>>> import numpy as np
>>> np.set_printoptions(precision=3, suppress=True, linewidth=120)
>>> W0 = np.load("sample0.npy")
>>> W0
array([[ 0.2, -0.5, -0.8],
       [ 1.3, -1.9,  0.2],
       [-3.4, -1.3, -0.9],
       [-0.9,  1. , -2. ],
       [-1.3,  0.6,  1.2],
       [-0.4, -0.4, -0.4],
       [-0.5,  0.8, -0.9],
       [-0.2,  0.2, -1. ],
       [ 0. , -1.1, -0.9],
       [-1. ,  1.2,  0.4],
       [ 0.2, -0.5, -0.6],
       [ 1.3,  0.2,  0.5],
       [ 6. , 16. , 10. ],
       [-0.5, -0.8,  0.3],
       [ 0.2, -0.8,  0.3],
       [-1.4, -1.1,  0.5],
       [-1. ,  0. , -0.4],
       [-0.2,  0.1,  0.6]])
>>> d = np.linalg.norm(W0[:, None] - W0[None], axis=-1)
>>> d.mean(axis=1).argmax()
np.int64(12)
>>> d[:5, :5]
array([[0.   , 2.042, 3.689, 2.214, 2.731],
       [2.042, 0.   , 4.864, 4.253, 3.743],
       [3.689, 4.864, 0.   , 3.571, 3.526],
       [2.214, 4.253, 3.571, 0.   , 3.25 ],
       [2.731, 3.743, 3.526, 3.25 , 0.   ]])
>>> d[13].round(6).argsort(kind="stable")[:4]
array([13, 14,  5, 15])
>>> np.flatnonzero(d[13] < d.mean() / 2)
array([ 0,  4,  5,  7,  8, 10, 13, 14, 15, 16, 17])
>>> np.linalg.matrix_rank(d ** 2)
np.int64(5)
>>> d.shape
(18, 18)
>>> np.unravel_index(d.round(6).argmax(), d.shape)
(np.int64(2), np.int64(12))
>>> m1 = np.load("case11.npy")
>>> m1
array([[-0.922,  2.464, -3.077, -1.929],
       [-2.284,  3.438, -6.556, -3.896],
       [-0.977,  2.485, -3.045, -1.804]])
>>> [round(float(x), 3) for x in np.linalg.svd(m1, compute_uv=False)[:3]]
[10.681, 0.933, 0.089]
>>> np.linalg.cond(m1) > 100
np.True_
>>> J = np.load("mat.npy")
>>> J
array([[ 4.,  3.,  0.,  0.],
       [ 3., -6.,  3.,  0.],
       [ 0.,  3., -2.,  3.],
       [ 0.,  0.,  3., -3.]])
>>> m1.sum(axis=0)
array([ -4.183,   8.387, -12.678,  -7.629])
>>> np.linalg.matrix_rank(m1)
np.int64(3)
>>> m1[3]
Traceback (most recent call last):
  File "<python-input-20>", line 1, in <module>
    m1[3]
    ~~^^^
IndexError: index 3 is out of bounds for axis 0 with size 3
>>> m1 - m1[0]
array([[ 0.   ,  0.   ,  0.   ,  0.   ],
       [-1.362,  0.974, -3.479, -1.967],
       [-0.055,  0.021,  0.032,  0.125]])
>>> np.count_nonzero(m1)
np.int64(12)
>>> np.all(np.linalg.eigvalsh(J) > 0)
np.False_
>>> np.round(np.linalg.norm(J[0], 1), 3), round(np.linalg.norm(J[0], np.inf), 3)
(np.float64(7.0), np.float64(4.0))
>>> np.round(np.linalg.norm(J[0] - J[3]), 3)
np.float64(6.557)
>>> round(float(np.linalg.norm(J) ** 2 / np.linalg.norm(J, 2) ** 2), 3)
1.63
>>> F = np.load("x.npy")
>>> F
array([[1, 0, 0],
       [0, 1, 0],
       [0, 0, 1]])
>>> F @ F
array([[1, 0, 0],
       [0, 1, 0],
       [0, 0, 1]])
>>> round(np.linalg.det(F), 3)
np.float64(1.0)
>>> M2 = F[0, 0] * F[1:] - np.outer(F[1:, 0], F[0])
>>> M2
array([[0, 1, 0],
       [0, 0, 1]])
>>> F[:, 0] / F[0, 0]
array([1., 0., 0.])
>>> np.flatnonzero(~M2.round(6).any(axis=1))
array([], dtype=int64)
>>> np.linalg.matrix_rank(M2), np.linalg.matrix_rank(F)
(np.int64(2), np.int64(3))
>>> x0 = np.array([-1, 0, 0])
>>> F.T @ (F @ x0)
array([-1,  0,  0])
>>> round(float(np.linalg.det(F)), 3)
1.0
>>> A = np.diag(np.array([1, 1, 5])) + 5 * np.eye(3, k=1) + 5 * np.eye(3, k=-1)
>>> A
array([[1., 5., 0.],
       [5., 1., 5.],
       [0., 5., 5.]])
>>> w, V = np.linalg.eigh(A)
>>> np.round(w.sum(), 3), np.trace(A)
(np.float64(7.0), np.float64(7.0))
>>> (w > 1e-8).sum(), (w < -1e-8).sum()
(np.int64(2), np.int64(1))
>>> np.linalg.eigvalsh(A @ A)
array([ 8.137, 28.637, 90.226])
>>> np.abs(V[:, -1])
array([0.366, 0.622, 0.692])
>>> np.round(V.T @ V, 3) + 0
array([[1., 0., 0.],
       [0., 1., 0.],
       [0., 0., 1.]])
>>> np.round(V.T @ A @ V, 3) + 0
array([[-5.351,  0.   ,  0.   ],
       [ 0.   ,  2.853,  0.   ],
       [ 0.   ,  0.   ,  9.499]])
>>> np.round(V @ np.diag(w) @ V.T, 3) + 0
array([[1., 5., 0.],
       [5., 1., 5.],
       [0., 5., 5.]])
>>> w
array([-5.351,  2.853,  9.499])
>>> w, V = np.linalg.eig(A)
>>> np.round(A @ V[:, 0] - w[0] * V[:, 0], 3) + 0
array([0., 0., 0.])
>>> np.sort(np.linalg.eigvals(A @ A))
array([ 8.137, 28.637, 90.226])
>>> np.sort(np.linalg.eigvals(A.T))
array([-5.351,  2.853,  9.499])
>>> rng = np.random.default_rng(2200)
>>> z = rng.integers(0, 3, 3)
>>> feats = np.array([[2, 2, 1], [2, 1, 0], [0, 0, 1]]) * (z[:, None] == z)
>>> feats
array([[2, 0, 0],
       [0, 1, 0],
       [0, 0, 1]])
>>> # equal to its transpose
>>> np.linalg.pinv(feats)
array([[0.5, 0. , 0. ],
       [0. , 1. , 0. ],
       [0. , 0. , 1. ]])
>>> np.linalg.matrix_rank(feats - feats[0, 0] * np.eye(3))
np.int64(2)
>>> np.sort(np.linalg.eigvals(feats))
array([1., 1., 2.])
>>> data = np.array([[1, 0, 0], [2, 1, 0], [2, 1, 1]])
>>> w, V = np.linalg.eigh(J)
>>> x0 = np.array([2, 2, 1, 2])
>>> np.linalg.eigvalsh(J[1:, 1:])
array([-8.085, -4.23 ,  1.316])
>>> np.abs(J).sum(axis=1).max(), round(float(np.abs(w).max()), 3)
(np.float64(12.0), 8.546)
>>> V * np.maximum(w, 0) @ V.T
array([[4.435, 1.339, 0.527, 0.13 ],
       [1.339, 0.5  , 0.416, 0.223],
       [0.527, 0.416, 0.751, 0.509],
       [0.13 , 0.223, 0.509, 0.358]])
>>> x0 @ J @ x0
np.float64(26.0)
>>> V * np.abs(w) @ V.T
array([[ 4.87 , -0.323,  1.053,  0.26 ],
       [-0.323,  6.999, -2.169,  0.447],
       [ 1.053, -2.169,  3.501, -1.982],
       [ 0.26 ,  0.447, -1.982,  3.715]])
>>> np.trace(data)
np.int64(3)
>>> (data + data.T) / 2
array([[1. , 1. , 1. ],
       [1. , 1. , 0.5],
       [1. , 0.5, 1. ]])
>>> np.round(np.linalg.det(data), 3)
np.float64(1.0)
>>> np.linalg.matrix_power(data - np.diag(np.diag(data)), 3)
array([[0, 0, 0],
       [0, 0, 0],
       [0, 0, 0]])
>>> np.sort(np.linalg.eigvals(data))
array([1., 1., 1.])
>>> w, V = np.linalg.eig(data)
>>> np.sort(np.linalg.eigvals(data @ data))
array([1., 1., 1.])
>>> data @ V[:, 0] - w[0] * V[:, 0]
array([0., 0., 0.])
>>> np.sort(np.linalg.eigvals(data.T))
array([1., 1., 1.])
>>> arr = np.load("a.npy")
>>> arr
array([[-1., -1., -1.,  0.],
       [-1., -3.,  0.,  0.],
       [-1., -2.,  2.,  0.],
       [ 0.,  0.,  0.,  5.]])
>>> round(np.linalg.eigvals(F).sum().real, 3)
np.float64(3.0)
>>> round(float(np.linalg.det(F[::-1])), 3)
-1.0
>>> round(float(np.linalg.det(2 * F)), 3), round(np.linalg.det(F), 3)
(8.0, np.float64(1.0))
>>> np.linalg.eigvals(F)
array([1., 1., 1.])
>>> round(np.linalg.det(F.T), 3)
np.float64(1.0)
>>> w1 = np.array([[0, 4], [4, 1], [2, 5], [3, 4]])
>>> c = np.array([2, -3])
>>> hid = np.maximum(arr @ w1 + c, 0)
>>> hid
array([[ 0.,  0.],
       [ 0.,  0.],
       [ 0.,  1.],
       [17., 17.]])
>>> cent = np.array([[-2, 1, -1], [1, -2, -2]])
>>> w1 @ cent
array([[  4,  -8,  -8],
       [ -7,   2,  -6],
       [  1,  -8, -12],
       [ -2,  -5, -11]])
>>> (hid @ cent).round(6).argmax(axis=1)
array([0, 0, 0, 0])
>>> M2 = np.c_[hid[:, :1] @ np.array([[0]]), np.array([2, -2, 2, -2])]
>>> M2
array([[ 0.,  2.],
       [ 0., -2.],
       [ 0.,  2.],
       [ 0., -2.]])
>>> np.linalg.lstsq(hid, M2[:, 0])[0]
array([0., 0.])
>>> np.linalg.norm(np.linalg.qr(hid)[0].T @ M2, axis=0) ** 2 / ((M2 ** 2).sum(axis=0) + 1e-12)
array([0. , 0.5])
